In [1]: import numpy as np

In [2]: import numpy.linalg as la

In [3]: np.set_printoptions(precision=2, suppress=True, linewidth=200)

In [4]: feats = np.loadtxt("out6.csv", delimiter=",")

In [5]: print(feats)
[[ 1.    0.    0.    0.    0.    0.    0.    0.    0.  ]
 [ 0.    1.    0.    0.    0.    0.    0.    0.    0.  ]
 [ 0.    0.    1.    0.    0.    0.    0.    0.    0.  ]
 [ 0.    0.    0.    1.    0.    0.    0.    0.    0.  ]
 [ 0.    0.    0.    0.    1.    0.    0.    0.    0.  ]
 [ 0.    0.    0.    0.    0.    1.    0.    0.    0.  ]
 [ 0.    0.    0.    0.    0.    0.    1.    0.    0.  ]
 [ 0.    0.    0.    0.    0.    0.    0.   -0.5  -0.87]
 [ 0.    0.    0.    0.    0.    0.    0.    0.87 -0.5 ]]

In [6]: # keeps lengths

In [7]: np.round(feats.T @ feats, 2) + 0
Out[7]: 
array([[1., 0., 0., 0., 0., 0., 0., 0., 0.],
       [0., 1., 0., 0., 0., 0., 0., 0., 0.],
       [0., 0., 1., 0., 0., 0., 0., 0., 0.],
       [0., 0., 0., 1., 0., 0., 0., 0., 0.],
       [0., 0., 0., 0., 1., 0., 0., 0., 0.],
       [0., 0., 0., 0., 0., 1., 0., 0., 0.],
       [0., 0., 0., 0., 0., 0., 1., 0., 0.],
       [0., 0., 0., 0., 0., 0., 0., 1., 0.],
       [0., 0., 0., 0., 0., 0., 0., 0., 1.]])

In [8]: feats[:, 6] @ feats[:, 2]
Out[8]: np.float64(0.0)

In [9]: la.pinv(feats)
Out[9]: 
array([[ 1.  ,  0.  ,  0.  ,  0.  ,  0.  ,  0.  ,  0.  ,  0.  ,  0.  ],
       [ 0.  ,  1.  ,  0.  ,  0.  ,  0.  ,  0.  ,  0.  ,  0.  ,  0.  ],
       [ 0.  ,  0.  ,  1.  ,  0.  ,  0.  ,  0.  ,  0.  ,  0.  ,  0.  ],
       [ 0.  ,  0.  ,  0.  ,  1.  ,  0.  ,  0.  ,  0.  ,  0.  ,  0.  ],
       [ 0.  ,  0.  ,  0.  ,  0.  ,  1.  ,  0.  ,  0.  ,  0.  ,  0.  ],
       [ 0.  ,  0.  ,  0.  ,  0.  ,  0.  ,  1.  ,  0.  ,  0.  ,  0.  ],
       [ 0.  ,  0.  ,  0.  ,  0.  ,  0.  ,  0.  ,  1.  ,  0.  ,  0.  ],
       [ 0.  ,  0.  ,  0.  ,  0.  ,  0.  ,  0.  ,  0.  , -0.5 ,  0.87],
       [ 0.  ,  0.  ,  0.  ,  0.  ,  0.  ,  0.  ,  0.  , -0.87, -0.5 ]])

In [10]: left, s, Vt = la.svd(feats, full_matrices=False)

In [11]: Vt @ Vt.T
Out[11]: 
array([[1., 0., 0., 0., 0., 0., 0., 0., 0.],
       [0., 1., 0., 0., 0., 0., 0., 0., 0.],
       [0., 0., 1., 0., 0., 0., 0., 0., 0.],
       [0., 0., 0., 1., 0., 0., 0., 0., 0.],
       [0., 0., 0., 0., 1., 0., 0., 0., 0.],
       [0., 0., 0., 0., 0., 1., 0., 0., 0.],
       [0., 0., 0., 0., 0., 0., 1., 0., 0.],
       [0., 0., 0., 0., 0., 0., 0., 1., 0.],
       [0., 0., 0., 0., 0., 0., 0., 0., 1.]])

In [12]: print(np.allclose(left * s @ Vt, feats))
True

In [13]: np.sqrt((s ** 2).sum()), np.round(la.norm(feats), 2)
Out[13]: (np.float64(3.0), np.float64(3.0))

In [14]: (s > 1e-8).sum()
Out[14]: np.int64(9)

In [15]: s / s[0]
Out[15]: array([1., 1., 1., 1., 1., 1., 1., 1., 1.])

In [16]: print(np.cumsum(s ** 2) / np.sum(s ** 2))
[0.11 0.22 0.33 0.44 0.56 0.67 0.78 0.89 1.  ]

In [17]: M = np.load("data.npy")

In [18]: M
Out[18]: 
array([[ 0, -1,  0,  0,  2,  1],
       [ 1,  0,  0,  0,  2,  3],
       [ 0,  0,  0,  0,  0, -1],
       [ 0,  0,  0,  0, -2,  0],
       [-2, -2,  0,  2,  0, -2],
       [-1, -3,  1,  0,  2,  0]])

In [19]: # skew-symmetric

In [20]: u = np.array([2, 2, 2, 2, 0, 1])

In [21]: out = M + np.outer(u, np.eye(6)[5])

In [22]: np.round(la.det(out) / la.det(M), 2), np.round(1 + la.solve(M, u)[5], 2)
Out[22]: (np.float64(-1.0), np.float64(-1.0))

In [23]: print(out)
[[ 0. -1.  0.  0.  2.  3.]
 [ 1.  0.  0.  0.  2.  5.]
 [ 0.  0.  0.  0.  0.  1.]
 [ 0.  0.  0.  0. -2.  2.]
 [-2. -2.  0.  2.  0. -2.]
 [-1. -3.  1.  0.  2.  1.]]

In [24]: la.matrix_rank(out - M)
Out[24]: np.int64(1)

In [25]: out = la.inv(M)

In [26]: round(la.slogdet(M)[0], 2)
Out[26]: np.float64(1.0)

In [27]: (np.abs(out) > 1e-9).astype(int)
Out[27]: 
array([[0, 1, 1, 1, 0, 0],
       [1, 0, 1, 1, 0, 0],
       [1, 1, 0, 1, 0, 1],
       [1, 1, 1, 0, 1, 0],
       [0, 0, 0, 1, 0, 0],
       [0, 0, 1, 0, 0, 0]])

In [28]: M @ out
Out[28]: 
array([[1., 0., 0., 0., 0., 0.],
       [0., 1., 0., 0., 0., 0.],
       [0., 0., 1., 0., 0., 0.],
       [0., 0., 0., 1., 0., 0.],
       [0., 0., 0., 0., 1., 0.],
       [0., 0., 0., 0., 0., 1.]])

In [29]: out
Out[29]: 
array([[-0. ,  1. ,  3. ,  1. , -0. , -0. ],
       [-1. , -0. , -1. , -1. , -0. , -0. ],
       [-3. ,  1. , -0. , -1. , -0. ,  1. ],
       [-1. ,  1. ,  1. ,  0. ,  0.5,  0. ],
       [-0. , -0. , -0. , -0.5, -0. , -0. ],
       [-0. , -0. , -1. , -0. , -0. , -0. ]])
